$ python3 -q
>>> import numpy as np
>>> import numpy.linalg as la
>>> np.set_printoptions(suppress=True, linewidth=120)
>>> M = np.load("dump.npy")
>>> M
array([[  0.6  ,  -0.6  ,  -2.995],
       [ -1.   ,  -0.9  ,  -4.502],
       [ -0.3  ,  -2.1  , -10.478],
       [ -0.4  ,   0.   ,  -0.06 ],
       [ -1.3  ,  -1.2  ,  -5.893],
       [ -0.2  ,  -0.3  ,  -1.57 ],
       [  0.6  ,   1.   ,   5.131],
       [  1.9  ,   0.6  ,   3.159],
       [  0.5  ,  -0.5  ,  -2.395],
       [  0.8  ,   1.5  ,   7.451],
       [ -1.9  ,  -0.7  ,  -3.563],
       [  0.5  ,  -0.3  ,  -1.456],
       [  0.7  ,  -0.7  ,  -3.329],
       [  0.6  ,  -0.2  ,  -0.921],
       [  0.5  ,   0.1  ,   0.619],
       [  0.1  ,   1.4  ,   7.119],
       [  0.2  ,   0.2  ,   0.703]])
>>> r0, g = M[15], M[4]
>>> round(r0 @ r0, 3)
np.float64(52.65)
>>> pr = (r0 @ g) / (r0 @ r0) * r0
>>> la.matrix_rank(np.outer(r0, g))
np.int64(1)
>>> np.round(np.outer(r0, g), 3)
array([[ -0.13 ,  -0.12 ,  -0.589],
       [ -1.82 ,  -1.68 ,  -8.25 ],
       [ -9.255,  -8.543, -41.952]])
>>> round((g - pr) @ r0, 3)
np.float64(-0.0)
>>> proj = M @ la.solve(M.T @ M, M.T)
>>> round(np.trace(proj), 3)
np.float64(3.0)
>>> T = np.stack([M, 2 * M, M[::-1]])
>>> (T @ M.T).shape
(3, 17, 17)
>>> la.matrix_rank(T.reshape(3, -1))
np.int64(2)
>>> F = np.load("case0.npy")
>>> F
array([[1.   , 0.9  , 0.81 , 0.729, 0.656, 0.59 , 0.531, 0.478, 0.43 ],
       [0.9  , 1.   , 0.9  , 0.81 , 0.729, 0.656, 0.59 , 0.531, 0.478],
       [0.81 , 0.9  , 1.   , 0.9  , 0.81 , 0.729, 0.656, 0.59 , 0.531],
       [0.729, 0.81 , 0.9  , 1.   , 0.9  , 0.81 , 0.729, 0.656, 0.59 ],
       [0.656, 0.729, 0.81 , 0.9  , 1.   , 0.9  , 0.81 , 0.729, 0.656],
       [0.59 , 0.656, 0.729, 0.81 , 0.9  , 1.   , 0.9  , 0.81 , 0.729],
       [0.531, 0.59 , 0.656, 0.729, 0.81 , 0.9  , 1.   , 0.9  , 0.81 ],
       [0.478, 0.531, 0.59 , 0.656, 0.729, 0.81 , 0.9  , 1.   , 0.9  ],
       [0.43 , 0.478, 0.531, 0.59 , 0.656, 0.729, 0.81 , 0.9  , 1.   ]])
>>> ev, evecs = la.eigvalsh(F)
Traceback (most recent call last):
  File "<python-input-18>", line 1, in <module>
    ev, evecs = la.eigvalsh(F)
    ^^^^^^^^^
ValueError: too many values to unpack (expected 2)
>>> ev, evecs = la.eigh(F)
>>> print(ev.sum(), np.trace(F))
9.0 9.0
>>> np.round(evecs @ np.diag(ev) @ evecs.T, 3)
array([[1.   , 0.9  , 0.81 , 0.729, 0.656, 0.59 , 0.531, 0.478, 0.43 ],
       [0.9  , 1.   , 0.9  , 0.81 , 0.729, 0.656, 0.59 , 0.531, 0.478],
       [0.81 , 0.9  , 1.   , 0.9  , 0.81 , 0.729, 0.656, 0.59 , 0.531],
       [0.729, 0.81 , 0.9  , 1.   , 0.9  , 0.81 , 0.729, 0.656, 0.59 ],
       [0.656, 0.729, 0.81 , 0.9  , 1.   , 0.9  , 0.81 , 0.729, 0.656],
       [0.59 , 0.656, 0.729, 0.81 , 0.9  , 1.   , 0.9  , 0.81 , 0.729],
       [0.531, 0.59 , 0.656, 0.729, 0.81 , 0.9  , 1.   , 0.9  , 0.81 ],
       [0.478, 0.531, 0.59 , 0.656, 0.729, 0.81 , 0.9  , 1.   , 0.9  ],
       [0.43 , 0.478, 0.531, 0.59 , 0.656, 0.729, 0.81 , 0.9  , 1.   ]])
>>> print(np.round(np.abs(evecs[:, -1]), 3))
[0.3   0.324 0.342 0.353 0.356 0.353 0.342 0.324 0.3  ]
>>> ev.round(3)
array([0.054, 0.059, 0.07 , 0.089, 0.125, 0.201, 0.407, 1.223, 6.771])
>>> print((ev > 1e-8).sum(), (ev < -1e-8).sum())
9 0
>>> np.round(evecs.T @ F @ evecs, 3) + 0
array([[0.054, 0.   , 0.   , 0.   , 0.   , 0.   , 0.   , 0.   , 0.   ],
       [0.   , 0.059, 0.   , 0.   , 0.   , 0.   , 0.   , 0.   , 0.   ],
       [0.   , 0.   , 0.07 , 0.   , 0.   , 0.   , 0.   , 0.   , 0.   ],
       [0.   , 0.   , 0.   , 0.089, 0.   , 0.   , 0.   , 0.   , 0.   ],
       [0.   , 0.   , 0.   , 0.   , 0.125, 0.   , 0.   , 0.   , 0.   ],
       [0.   , 0.   , 0.   , 0.   , 0.   , 0.201, 0.   , 0.   , 0.   ],
       [0.   , 0.   , 0.   , 0.   , 0.   , 0.   , 0.407, 0.   , 0.   ],
       [0.   , 0.   , 0.   , 0.   , 0.   , 0.   , 0.   , 1.223, 0.   ],
       [0.   , 0.   , 0.   , 0.   , 0.   , 0.   , 0.   , 0.   , 6.771]])
>>> np.round(la.svd(F, compute_uv=False), 3)
array([6.771, 1.223, 0.407, 0.201, 0.125, 0.089, 0.07 , 0.059, 0.054])
>>> np.round(la.eigvalsh(F + 3 * np.eye(9)), 3)
array([3.054, 3.059, 3.07 , 3.089, 3.125, 3.201, 3.407, 4.223, 9.771])
>>> B = F / la.norm(F, axis=1, keepdims=True)
>>> cov = B @ B.T
>>> print((cov - 2 * np.eye(9)).round(6).argmax(axis=1))
[1 0 1 2 3 6 7 8 7]
>>> (np.abs(cov) > 0.9).astype(int)
array([[1, 1, 1, 1, 1, 1, 1, 0, 0],
       [1, 1, 1, 1, 1, 1, 1, 0, 0],
       [1, 1, 1, 1, 1, 1, 1, 1, 1],
       [1, 1, 1, 1, 1, 1, 1, 1, 1],
       [1, 1, 1, 1, 1, 1, 1, 1, 1],
       [1, 1, 1, 1, 1, 1, 1, 1, 1],
       [1, 1, 1, 1, 1, 1, 1, 1, 1],
       [0, 0, 1, 1, 1, 1, 1, 1, 1],
       [0, 0, 1, 1, 1, 1, 1, 1, 1]])
>>> K, _ = la.qr(np.array([[-2.1, -0.7, -0.6, 0.9, 1.7, 0.8, 1.1, -1.0, -1.3],
...     [0.0, 0.5, -0.6, 0.7, -0.2, 0.8, -1.3, 0.0, -0.2],
...     [-0.1, -1.0, 0.8, -1.2, -1.4, 0.4, -1.0, 0.5, 1.4],
...     [-1.3, -0.7, 1.0, -3.0, 1.4, -0.4, -1.8, 0.6, -2.0],
...     [1.5, -1.4, 0.0, 0.3, 0.3, 1.3, -1.8, 0.2, -1.1],
...     [-0.6, 1.5, -1.4, -0.6, 1.8, 0.7, 1.6, -0.2, -0.1],
...     [-1.3, -0.2, -0.7, -1.2, 2.2, -0.5, 0.4, 0.9, 1.1],
...     [-2.1, 0.3, 0.1, -0.7, -2.0, 1.4, 0.2, -1.9, 0.2],
...     [0.0, -0.1, 0.6, -2.6, 0.7, 1.2, 0.0, -0.9, 1.0]]))
>>> K.round(3)
array([[-0.546,  0.323,  0.442,  0.291,  0.288,  0.382,  0.17 ,  0.241,  0.041],
       [ 0.   , -0.196,  0.189,  0.024, -0.202,  0.223, -0.758,  0.229,  0.456],
       [-0.026,  0.394, -0.165, -0.119, -0.49 , -0.229,  0.146,  0.699,  0.03 ],
       [-0.338,  0.305, -0.398, -0.364,  0.362, -0.03 , -0.498,  0.023, -0.349],
       [ 0.39 ,  0.513,  0.436, -0.24 , -0.276,  0.275, -0.141, -0.273, -0.302],
       [-0.156, -0.573,  0.329, -0.47 , -0.084,  0.123,  0.094,  0.295, -0.447],
       [-0.338,  0.109,  0.389, -0.421, -0.019, -0.57 ,  0.036, -0.278,  0.377],
       [-0.546, -0.068, -0.211,  0.163, -0.649,  0.161, -0.019, -0.396, -0.148],
       [ 0.   ,  0.039, -0.299, -0.535,  0.025,  0.556,  0.312, -0.069,  0.46 ]])
>>> x0 = np.ones(9)
>>> for _ in range(4):
...     x0 = F @ x0
...     x0 /= la.norm(x0)
...     print(round(x0 @ F @ x0, 3))
... 
6.771
6.771
6.771
6.771
>>> x0.round(3)
array([0.3  , 0.324, 0.342, 0.353, 0.356, 0.353, 0.342, 0.324, 0.3  ])
>>> arr = np.loadtxt("arr.csv", delimiter=",")
>>> arr
array([[ 0., -5.,  8., -4., -2.,  8., -3., -2.,  9.,  3.,  8.],
       [ 0., -5., -3.,  2.,  3., -2., -7., -3.,  7., -2.,  0.],
       [ 0.,  0.,  6.,  1., -3.,  9., -8., -2., -2.,  2., -5.],
       [ 0.,  0.,  0.,  2., -8.,  1., -1., -1., -7., -8., -2.],
       [ 0.,  0.,  0.,  0., -6., -8., -4., -3.,  3.,  0.,  3.],
       [ 0.,  0.,  0.,  0.,  0.,  3., -7.,  9., -6.,  7.,  1.],
       [ 0.,  0.,  0.,  0.,  0.,  0.,  7.,  0.,  3., -8., -9.],
       [ 0.,  0.,  0.,  0.,  0.,  0.,  0.,  8.,  2., -6., -3.],
       [ 0.,  0.,  0.,  0.,  0.,  0.,  0.,  0., -7.,  6., -5.],
       [ 0.,  0.,  0.,  0.,  0.,  0.,  0.,  0.,  0., -5., -3.],
       [ 0.,  0.,  0.,  0.,  0.,  0.,  0.,  0.,  0.,  0.,  5.]])
>>> Uu, sigma, vt = la.svd(arr)
>>> print(sigma.round(3))
[22.992 20.346 16.845 14.082 12.317 11.401  6.885  3.813  1.506  0.632  0.   ]
>>> B = Uu[:, :10] @ np.diag(sigma[:10]) @ vt[:10]
>>> la.matrix_rank(arr, rtol=0.05)
np.int64(9)
>>> print(np.round(np.abs(arr - B).max(), 3))
0.0
>>> cov = arr.T @ arr
>>> np.trace(cov), (arr ** 2).sum()
(np.float64(1771.0), np.float64(1771.0))
>>> print((arr @ arr.T).shape)
(11, 11)
>>> print(np.allclose(cov, cov.T))
True
>>> np.diag(cov)
array([  0.,  50., 109.,  25., 122., 223., 237., 172., 290., 291., 252.])
>>> B = np.array([[2, 2],
...     [1, 1],
...     [3, 1],
...     [0, 3],
...     [1, 2],
...     [0, 3],
...     [0, 2],
...     [0, 1],
...     [1, 0],
...     [0, 0],
...     [2, 2]])
>>> np.einsum("ij,ij->i", arr, arr)
array([340., 162., 228., 188., 143., 225., 203., 113., 110.,  34.,  25.])
>>> la.matrix_rank(arr @ B)
np.int64(2)
>>> arr @ B
array([[ 42.,  19.],
       [ -4., -19.],
       [  3.,   2.],
       [-19., -14.],
       [  3., -41.],
       [ -4.,   6.],
       [-15.,  -4.],
       [ -4.,   2.],
       [-17., -10.],
       [ -6.,  -6.],
       [ 10.,  10.]])
>>> la.matrix_rank(np.vstack([arr, B.T]))
np.int64(11)
>>> B @ arr
Traceback (most recent call last):
  File "<python-input-54>", line 1, in <module>
    B @ arr
    ~~^~~~~
ValueError: matmul: Input operand 1 has a mismatch in its core dimension 0, with gufunc signature (n?,k),(k,m?)->(n?,m?) (size 11 is different from 2)
>>> B.T @ arr.T
array([[ 42.,  -4.,   3., -19.,   3.,  -4., -15.,  -4., -17.,  -6.,  10.],
       [ 19., -19.,   2., -14., -41.,   6.,  -4.,   2., -10.,  -6.,  10.]])
